% python3 -q
>>> import numpy as np
>>> np.set_printoptions(precision=3, suppress=True, linewidth=140)
>>> A = np.loadtxt("w.csv", delimiter=",")
>>> A
array([[-1.159, -1.842,  1.003,  0.413, -0.683,  0.37 ,  1.06 ,  1.166],
       [-1.063, -1.685,  0.264,  0.359, -1.39 ,  0.561,  0.764,  1.414],
       [ 1.155,  1.835, -0.901, -0.408,  0.795, -0.402, -1.025, -1.214],
       [ 0.096,  0.165, -1.859, -0.085, -2.014,  0.57 , -0.65 ,  0.836],
       [ 0.466,  0.728,  1.201, -0.119,  2.143, -0.691,  0.082, -1.311],
       [ 1.057,  1.674, -0.235, -0.356,  1.414, -0.567, -0.751, -1.42 ],
       [-1.156, -1.838,  1.207,  0.417, -0.439,  0.299,  1.122,  1.054],
       [-0.918, -1.467,  1.928,  0.359,  0.781, -0.091,  1.198,  0.328],
       [ 0.93 ,  1.471,  0.21 , -0.302,  1.73 , -0.64 , -0.529, -1.468],
       [ 1.113,  1.773, -1.52 , -0.412,  0.006, -0.167, -1.194, -0.827],
       [ 1.137,  1.805, -0.691, -0.396,  1.011, -0.462, -0.947, -1.298],
       [ 0.579,  0.931, -2.071, -0.251, -1.489,  0.346, -1.026,  0.242],
       [-0.696, -1.096, -0.784,  0.208, -2.025,  0.691,  0.197,  1.428],
       [ 1.142,  1.813, -0.739, -0.399,  0.964, -0.449, -0.965, -1.28 ],
       [-0.851, -1.361,  1.988,  0.339,  0.958, -0.152,  1.174,  0.199],
       [ 1.084,  1.718, -0.359, -0.369,  1.313, -0.541, -0.807, -1.394],
       [-1.16 , -1.844,  1.074,  0.415, -0.6  ,  0.346,  1.083,  1.13 ],
       [-0.723, -1.159,  2.052,  0.298,  1.237, -0.252,  1.113, -0.022],
       [-0.984, -1.558, -0.038,  0.325, -1.616,  0.615,  0.618,  1.458],
       [ 1.029,  1.63 , -0.124, -0.344,  1.5  , -0.588, -0.698, -1.438]])
>>> print(np.count_nonzero(A))
160
>>> print(A.shape)
(20, 8)
>>> np.linalg.matrix_rank(A)
np.int64(2)
>>> np.round(np.linalg.svd(A, compute_uv=False), 3) + 0
array([11.267,  7.283,  0.   ,  0.   ,  0.   ,  0.   ,  0.   ,  0.   ])
>>> np.unravel_index(np.abs(A).argmax(), A.shape)
(np.int64(4), np.int64(4))
>>> round(float(np.abs(A).max()), 3)
2.143
